% python3 -q
>>> import numpy as np
>>> np.set_printoptions(suppress=True, linewidth=100)
>>> W0 = np.diag(10 * np.array([0, 0, 1, 2])) + np.array([[-1, -5, -4, 3], [-5, -4, -3, 0], [5, 0, 3, 3], [5, 1, 4, -5]])
>>> print(W0)
[[-1 -5 -4  3]
 [-5 -4 -3  0]
 [ 5  0 13  3]
 [ 5  1  4 15]]
>>> out = W0 / np.linalg.norm(W0, axis=1, keepdims=True)
>>> G = out @ out.T
>>> print((G - 2 * np.eye(4)).round(6).argmax(axis=1))
[1 0 3 2]
>>> print(np.round(np.linalg.norm(out, axis=1), 2))
[1. 1. 1. 1.]
>>> print(np.argwhere(np.triu(np.abs(G) > 0.95, 1)))
[]
>>> print(G[2].round(2))
[-0.47 -0.64  1.    0.52]
>>> print((np.abs(G) > 0.9).astype(int))
[[1 0 0 0]
 [0 1 0 0]
 [0 0 1 0]
 [0 0 0 1]]
>>> out = np.array([[3]])
>>> W2 = np.array([[1, 5, -3], [0, 3, -2], [-1, -2, 5]])
>>> M = np.block([[out, np.zeros((1, 3))], [np.zeros((3, 1)), W2]])
>>> print(M)
[[ 3.  0.  0.  0.]
 [ 0.  1.  5. -3.]
 [ 0.  0.  3. -2.]
 [ 0. -1. -2.  5.]]
>>> vec = np.array([-3, -5, 0, -4])
>>> y = M @ vec
>>> c, lr = np.zeros(4), 1 / np.linalg.norm(M, 2) ** 2
>>> for i in range(60):
...     c -= lr * M.T @ (M @ c - y)
...     if i % 10 == 0: print(i, round(np.linalg.norm(M @ c - y), 2))
... 
0 9.99
10 3.99
20 2.9
30 2.68
40 2.56
50 2.46
>>> print(c.round(2))
[-3.   -0.66 -0.15 -3.2 ]
>>> print(round(float(np.linalg.cond(M)), 2))
15.66
>>> left, s, Vh = np.linalg.svd(M, full_matrices=False)
>>> print(np.round(np.cumsum(s ** 2) / np.sum(s ** 2), 2))
[0.81 0.92 1.   1.  ]
>>> print(np.round(left.T @ left, 2) + 0)
[[1. 0. 0. 0.]
 [0. 1. 0. 0.]
 [0. 0. 1. 0.]
 [0. 0. 0. 1.]]
>>> print(np.round(left.T @ M @ Vh.T, 2) + 0)
[[8.4  0.   0.   0.  ]
 [0.   3.   0.   0.  ]
 [0.   0.   2.66 0.  ]
 [0.   0.   0.   0.54]]
>>> print(np.round(np.abs(Vh[0]), 2))
[0.   0.15 0.7  0.7 ]
>>> print(np.round(s / s[0], 2))
[1.   0.36 0.32 0.06]
>>> print((s > 1e-8).sum())
4
>>> print(left.shape, s.shape, Vh.shape)
(4, 4) (4,) (4, 4)
>>> print(np.allclose(left * s @ Vh, M))
True
>>> P = np.triu(np.array([[-3, 0, -1, -3], [0, -2, -1, 0], [2, -3, 3, 2], [-1, -1, -2, 0]]), 1) + np.eye(4)
>>> out = P @ W0 @ np.linalg.inv(P)
>>> print(P @ W0 - W0 @ P)
[[-20.  -3. -31. -43.]
 [ -5.   0. -22. -12.]
 [ 10.   2.  13.  19.]
 [  0.   0.   6.   7.]]
>>> print(round(float(np.linalg.det(out)), 2))
-3564.0
>>> print(round(float(np.linalg.norm(M, 2)), 2))
8.4
>>> print(round(np.linalg.norm(M, "nuc"), 2))
14.6
>>> print(np.round(np.linalg.norm(M, axis=0), 2))
[3.   1.41 6.16 6.16]
>>> print(round(float(np.linalg.norm(M) ** 2 / np.linalg.norm(M, 2) ** 2), 2))
1.23
>>> print(np.round(np.linalg.norm(M, axis=1), 2))
[3.   5.92 3.61 5.48]
>>> K = np.array([[-0.5, -1.6, -0.5, 0.3],
...     [-1.23, 0.02, -0.8, 0.41],
...     [-1.3, 0.0, -0.8, 0.4],
...     [-0.4, -0.5, -2.5, 0.3],
...     [1.5, 0.7, -1.5, -0.1]])
>>> print(K)
[[-0.5  -1.6  -0.5   0.3 ]
 [-1.23  0.02 -0.8   0.41]
 [-1.3   0.   -0.8   0.4 ]
 [-0.4  -0.5  -2.5   0.3 ]
 [ 1.5   0.7  -1.5  -0.1 ]]
>>> vec = np.array([-1, 2, -1, -2])
>>> h1 = np.maximum(K @ vec, 0)
>>> print(np.flatnonzero(h1 > 1e-9))
[1 2 3 4]
>>> print(h1.round(2))
[0.   1.25 1.3  1.3  1.6 ]
>>> print(K * (h1 > 1e-9)[:, None])
[[-0.   -0.   -0.    0.  ]
 [-1.23  0.02 -0.8   0.41]
 [-1.3   0.   -0.8   0.4 ]
 [-0.4  -0.5  -2.5   0.3 ]
 [ 1.5   0.7  -1.5  -0.1 ]]
>>> vec = np.array([-1, -4, 3, 1])
>>> y = K @ vec
>>> print(y.round(2))
[ 5.7  -0.84 -0.7  -4.8  -8.9 ]
>>> print(np.round(np.linalg.lstsq(K, y)[0], 2))
[-1. -4.  3.  1.]
>>> rng = np.random.default_rng(475)
>>> y = y + 0.3 * rng.normal(size=5)
>>> print(y.round(2))
[ 5.79 -1.01 -0.29 -4.53 -8.78]
>>> c, *_ = np.linalg.lstsq(K, y)
>>> print(c.round(2))
[-1.07 -4.02  2.87  0.78]
>>> print([round(float(np.linalg.norm(np.linalg.solve(K.T @ K + lam * np.eye(4), K.T @ y))), 2) for lam in (0, 1, 10, 100)])
[5.12, 4.09, 1.73, 0.27]
>>> print(np.round(K.T @ (y - K @ c), 2) + 0)
[0. 0. 0. 0.]
>>> X = np.minimum.outer(np.arange(1, 5), np.arange(1, 5)) * 5
>>> print(X)
[[ 5  5  5  5]
 [ 5 10 10 10]
 [ 5 10 15 15]
 [ 5 10 15 20]]
>>> r0 = np.array([-3, -1, 1, 0])
>>> out = X + np.outer(r0, np.eye(4)[2])
>>> print(np.round(np.linalg.det(out) / np.linalg.det(X), 2), round(1 + np.linalg.solve(X, r0)[2], 2))
1.6 1.6
>>> print(np.linalg.matrix_rank(np.linalg.inv(out) - np.linalg.inv(X), tol=1e-8))
1
>>> print(out)
[[ 5.  5.  2.  5.]
 [ 5. 10.  9. 10.]
 [ 5. 10. 16. 15.]
 [ 5. 10. 15. 20.]]
>>> print(np.linalg.matrix_rank(out - X))
1
>>> vec = np.array([1, 1, 0, 2])
>>> y = X @ vec
>>> print(y)
[20 35 45 55]
>>> print(np.round(np.linalg.solve(X, -3 * y), 2))
[-3. -3.  0. -6.]
>>> print(np.round(np.linalg.solve(X, y + X[:, 2]), 2))
[1. 1. 1. 2.]
>>> print(np.round(np.linalg.solve(X, X[:, 1]), 2))
[0. 1. 0. 0.]
>>> data = np.loadtxt("layer4.csv", delimiter=",")
>>> print(data.round(2))
[[ 0.09 -0.15 -0.15 -0.09 -0.09 -0.15]
 [-0.15  0.25  0.25  0.15  0.15  0.25]
 [-0.15  0.25  0.25  0.15  0.15  0.25]
 [-0.09  0.15  0.15  0.09  0.09  0.15]
 [-0.09  0.15  0.15  0.09  0.09  0.15]
 [-0.15  0.25  0.25  0.15  0.15  0.25]]
>>> left, s, Vh = np.linalg.svd(data)
>>> vecs = Vh[:(s > 1e-8).sum()]
>>> vec = data[3] + -3 * data[1] + rng.integers(2) * np.eye(6)[1]
>>> print(vec.round(2))
[ 0.35  0.41 -0.59 -0.35 -0.35 -0.59]
>>> print(np.allclose(vecs.T @ vecs @ vec, vec))
False
>>> print(np.round(vecs.T @ vecs, 2))
[[ 0.09 -0.15 -0.15 -0.09 -0.09 -0.15]
 [-0.15  0.25  0.25  0.15  0.15  0.25]
 [-0.15  0.25  0.25  0.15  0.15  0.25]
 [-0.09  0.15  0.15  0.09  0.09  0.15]
 [-0.09  0.15  0.15  0.09  0.09  0.15]
 [-0.15  0.25  0.25  0.15  0.15  0.25]]
>>> print(np.allclose(data @ data.T, data.T @ data))
True
>>> print(np.round(np.sort(np.abs(np.linalg.eigvals(data))), 2) + 0)
[0. 0. 0. 0. 0. 1.]
>>> A = np.array([[-0.5, -0.2, -0.8, -1.3],
...     [0.5, -1.1, 0.5, 0.0],
...     [-2.2, 0.1, -1.1, 1.1]])
>>> print(A)
[[-0.5 -0.2 -0.8 -1.3]
 [ 0.5 -1.1  0.5  0. ]
 [-2.2  0.1 -1.1  1.1]]
>>> def softmax(z):
...     e = np.exp(z - z.max(axis=-1, keepdims=True))
...     return e / e.sum(axis=-1, keepdims=True)
... 
>>> print(np.round(softmax(A[1] + -2), 2))
[0.36 0.07 0.36 0.22]
>>> print(np.round(softmax(10 * A[1]), 2) + 0)
[0.5 0.  0.5 0. ]
>>> print(np.round(softmax(A[1]), 2))
[0.36 0.07 0.36 0.22]
>>> S = A @ A.T / np.sqrt(4)
>>> print(np.round(softmax(S + np.triu(np.full(S.shape, -np.inf), 1)), 2))
[[1.   0.   0.  ]
 [0.26 0.74 0.  ]
 [0.03 0.01 0.96]]
>>> print(softmax(S).round(6).argmax(axis=1))
[0 1 2]
>>> q, _ = np.linalg.qr(np.array([[-0.2, -0.4, 0.5], [0.9, -0.3, 1.0], [-0.3, -0.4, -1.0]]))
>>> mat = q[:, :3]
>>> print(mat.round(2))
[[-0.21 -0.65 -0.73]
 [ 0.93 -0.37  0.06]
 [-0.31 -0.66  0.68]]
>>> out = mat / np.linalg.norm(mat, axis=1, keepdims=True)
>>> G = out @ out.T
>>> print(np.argwhere(np.triu(np.abs(G) > 0.95, 1)))
[]
>>> print((G - 2 * np.eye(3)).round(6).argmax(axis=1))
[1 0 0]
>>> vec = np.array([0, 1, 1])
>>> print(np.round(np.abs(np.linalg.eigvals(mat)), 2))
[1. 1. 1.]
>>> print(np.round(mat.T @ (mat @ vec), 2) + 0)
[0. 1. 1.]
>>> labels = rng.permutation(3)
>>> print(labels)
[1 2 0]
>>> out = mat[labels][:, labels]
>>> print(np.round(np.diag(out), 2))
[-0.37  0.68 -0.21]
>>> print(np.round(np.trace(out), 2))
0.11
>>> print(round(float(np.linalg.det(out)), 2), round(float(np.linalg.det(mat[labels])), 2))
1.0 1.0
>>> print(np.allclose(out, mat))
False
>>> vec = np.array([2, 0, -3])
>>> print(np.round((mat * vec).sum(axis=1), 2))
[ 1.78  1.66 -2.66]
>>> print(np.round(mat @ np.ones(3), 2))
[-1.59  0.63 -0.29]
>>> print(np.sign((mat @ vec).round(6)))
[ 1.  1. -1.]
>>> print((mat @ vec).argmax())
0
>>> print(np.round(np.einsum("ij,j->i", mat, vec), 2))
[ 1.78  1.66 -2.66]
>>> print(np.round(mat @ vec, 2))
[ 1.78  1.66 -2.66]
>>> print(np.linalg.norm(mat @ vec) <= np.linalg.norm(mat, 2) * np.linalg.norm(vec) + 1e-9)
True
>>> F = np.array([[2, 0, 0, 0, 2],
...     [0, 3, 0, 1, 1],
...     [1, 2, 0, 0, 3],
...     [3, 0, 0, 1, 1],
...     [2, 3, 1, 2, 2]]) * (rng.random((5, 5)) < 0.3)
>>> print(F)
[[0 0 0 0 2]
 [0 0 0 1 1]
 [0 2 0 0 0]
 [0 0 0 1 0]
 [0 3 0 2 0]]
>>> rk = np.linalg.matrix_rank(F)
>>> print(rk)
3
>>> ns = np.linalg.svd(F)[2][rk:].T
>>> print(ns @ ns.T)
[[1. 0. 0. 0. 0.]
 [0. 0. 0. 0. 0.]
 [0. 0. 1. 0. 0.]
 [0. 0. 0. 0. 0.]
 [0. 0. 0. 0. 0.]]
>>> print(ns.shape)
(5, 2)
>>> print([int(np.linalg.matrix_rank(F[:i])) for i in range(1, len(F) + 1)])
[1, 2, 3, 3, 3]
